In [1]: import numpy as np

In [2]: np.set_printoptions(precision=2, suppress=True, linewidth=100, sign=" ")

In [3]: X = np.load("dump.npy")

In [4]: print(X)
[[-2 -1 -2  1 -1]
 [ 2 -1  1  2  1]
 [-6  0 -1 -3 -3]
 [ 0 -3  3  3  0]
 [-6  3 -3  0 -3]]

In [5]: # looks like rank 4

In [6]: U, sv, Vt = np.linalg.svd(X)

In [7]: evecs = Vt[:(sv > 1e-8).sum()]

In [8]: rng = np.random.default_rng(79)

In [9]: vec = X[4] + 3 * X[3] + rng.integers(2) * np.eye(5)[2]

In [10]: vec
Out[10]: array([-6., -6.,  6.,  9., -3.])

In [11]: np.allclose(evecs.T @ evecs @ vec, vec)
Out[11]: True

In [12]: np.round(evecs.T @ evecs, 2) + 0
Out[12]: 
array([[ 0.8,  0. ,  0. ,  0. ,  0.4],
       [ 0. ,  1. ,  0. ,  0. ,  0. ],
       [ 0. ,  0. ,  1. ,  0. ,  0. ],
       [ 0. ,  0. ,  0. ,  1. ,  0. ],
       [ 0.4,  0. ,  0. ,  0. ,  0.2]])

In [13]: np.round(np.linalg.norm(vec - evecs.T @ evecs @ vec), 2)
Out[13]: np.float64(0.0)

In [14]: T = np.stack([X, -2 * X, X[::-1]])

In [15]: print(np.linalg.norm(T, axis=(1, 2)))
[ 12.92  25.85  12.92]

In [16]: np.linalg.matrix_rank(T)
Out[16]: array([ 4,  4,  4])

In [17]: B = X[0, 0] * X[1:] - np.outer(X[1:, 0], X[0])

In [18]: print(B)
[[  0   4   2  -6   0]
 [  0  -6 -10  12   0]
 [  0   6  -6  -6   0]
 [  0 -12  -6   6   0]]

In [19]: X[:, 0] / X[0, 0]
Out[19]: array([ 1., -1.,  3., -0.,  3.])

In [20]: u = np.array([0, 2, 0])

In [21]: r1 = np.array([1, 1, 5, 0, 0])

In [22]: M = u[:, None] + r1[None, :]

In [23]: print(M)
[[ 1  1  5  0  0]
 [ 3  3  7  2  2]
 [ 1  1  5  0  0]]

In [24]: # rows 0 and 2 are equal

In [25]: print(np.linalg.matrix_rank(M, rtol=0.1))
2

In [26]: Q, _ = np.linalg.qr(np.array([[0.8, -0.3, -2.0, 0.4, 0.9],
    ...:     [0.3, 0.5, 1.8, 0.3, 0.2],
    ...:     [0.6, -1.5, -0.2, -1.7, 0.3],
    ...:     [0.1, -0.7, -0.3, -1.6, 0.4],
    ...:     [0.9, 0.3, 1.0, -0.2, 2.5]]))

In [27]: W0 = Q[:, :4]

In [28]: W0
Out[28]: 
array([[-0.58, -0.02,  0.73,  0.13],
       [-0.22, -0.37, -0.53,  0.24],
       [-0.43,  0.74, -0.33,  0.37],
       [-0.07,  0.39, -0.09, -0.82],
       [-0.65, -0.4 , -0.24, -0.34]])

In [29]: # orthonormal columns

In [30]: B = np.array([[-1, 0, -1], [0, 2, -1], [1, -2, 1], [-1, 0, 0]])

In [31]: np.linalg.matrix_rank(W0 @ B)
Out[31]: np.int64(3)

In [32]: print(np.einsum("ij,ij->i", W0, W0))
[ 0.89  0.52  0.99  0.84  0.76]
